$ python -q
>>> import numpy as np
>>> np.set_printoptions(suppress=True, linewidth=160)
>>> rd = lambda a: np.round(a, 3) + 0
>>> W0 = np.load("out4.npy")
>>> print(W0)
[[4. 0. 0. 0. 0.]
 [0. 4. 3. 3. 3.]
 [0. 3. 4. 3. 3.]
 [0. 3. 3. 4. 3.]
 [0. 3. 3. 3. 4.]]
>>> # symmetric
>>> vals, evecs = np.linalg.eigh(W0)
>>> print(rd(evecs @ np.diag(vals) @ evecs.T))
[[4. 0. 0. 0. 0.]
 [0. 4. 3. 3. 3.]
 [0. 3. 4. 3. 3.]
 [0. 3. 3. 4. 3.]
 [0. 3. 3. 3. 4.]]
>>> print(rd(np.linalg.svd(W0, compute_uv=False)))
[13.  4.  1.  1.  1.]
>>> q, R = np.linalg.qr(W0)
>>> print(np.trace(q @ q.T))
5.0
>>> print(rd(q.T @ q))
[[1. 0. 0. 0. 0.]
 [0. 1. 0. 0. 0.]
 [0. 0. 1. 0. 0.]
 [0. 0. 0. 1. 0.]
 [0. 0. 0. 0. 1.]]
>>> print(rd(np.abs(np.diag(R))))
[4.    6.557 1.406 1.222 1.154]
>>> print(q.shape, R.shape)
(5, 5) (5, 5)
>>> print(rd(q))
[[ 1.     0.     0.     0.     0.   ]
 [ 0.    -0.61   0.645  0.375 -0.266]
 [ 0.    -0.457 -0.761  0.375 -0.266]
 [ 0.    -0.457 -0.05  -0.847 -0.266]
 [ 0.    -0.457 -0.05  -0.029  0.887]]
>>> print(abs(R[0, 0]), rd(np.linalg.norm(W0[:, 0])))
4.0 4.0
>>> K = np.load("test14.npy")
>>> print(rd(K))
[[-0.371  0.423 -0.084 -0.228  0.21  -0.292 -0.069 -0.382 -0.441  0.168  0.335 -0.055  0.076]
 [ 0.062 -0.13  -0.046  0.027  0.11  -0.54   0.212  0.362 -0.45  -0.265 -0.21   0.406 -0.123]
 [ 0.65   0.06  -0.158 -0.355 -0.013 -0.356  0.108 -0.063  0.164  0.5   -0.031 -0.055 -0.007]
 [-0.031 -0.101  0.133 -0.6    0.517  0.414 -0.158  0.304 -0.077  0.092 -0.03   0.184 -0.083]
 [-0.279 -0.364 -0.014 -0.157 -0.082  0.112  0.794 -0.097  0.042  0.194  0.182  0.092  0.155]
 [-0.248 -0.097  0.346  0.221  0.426 -0.263 -0.033 -0.166  0.223  0.306 -0.526 -0.017  0.247]
 [-0.248 -0.382  0.058 -0.114 -0.16  -0.372 -0.345  0.44   0.142  0.122  0.38  -0.221  0.267]
 [ 0.217  0.091  0.439 -0.09  -0.365  0.147 -0.102 -0.065 -0.28   0.026 -0.034  0.334  0.619]
 [-0.093  0.29  -0.343 -0.3   -0.012 -0.007  0.176  0.21   0.081 -0.337 -0.374 -0.378  0.47 ]
 [ 0.031 -0.492 -0.546 -0.066  0.081  0.02  -0.309 -0.445 -0.01  -0.143 -0.082  0.269  0.235]
 [ 0.217 -0.288 -0.066  0.267  0.142  0.215  0.026  0.077 -0.615  0.223 -0.068 -0.529  0.092]
 [ 0.124 -0.283  0.457 -0.363 -0.031 -0.188  0.028 -0.379 -0.031 -0.464 -0.031 -0.361 -0.188]
 [ 0.34   0.068  0.065  0.263  0.549 -0.038  0.155  0.015  0.184 -0.312  0.484  0.019  0.335]]
>>> # keeps lengths
>>> rng = np.random.default_rng(92)
>>> idx = rng.permutation(13)
>>> print(idx)
[12  4  7  6  0  1  2 10 11  8  3  5  9]
>>> B = K[idx][:, idx]
>>> print(rd(np.sort(np.abs(np.linalg.eigvals(B)))))
[1. 1. 1. 1. 1. 1. 1. 1. 1. 1. 1. 1. 1.]
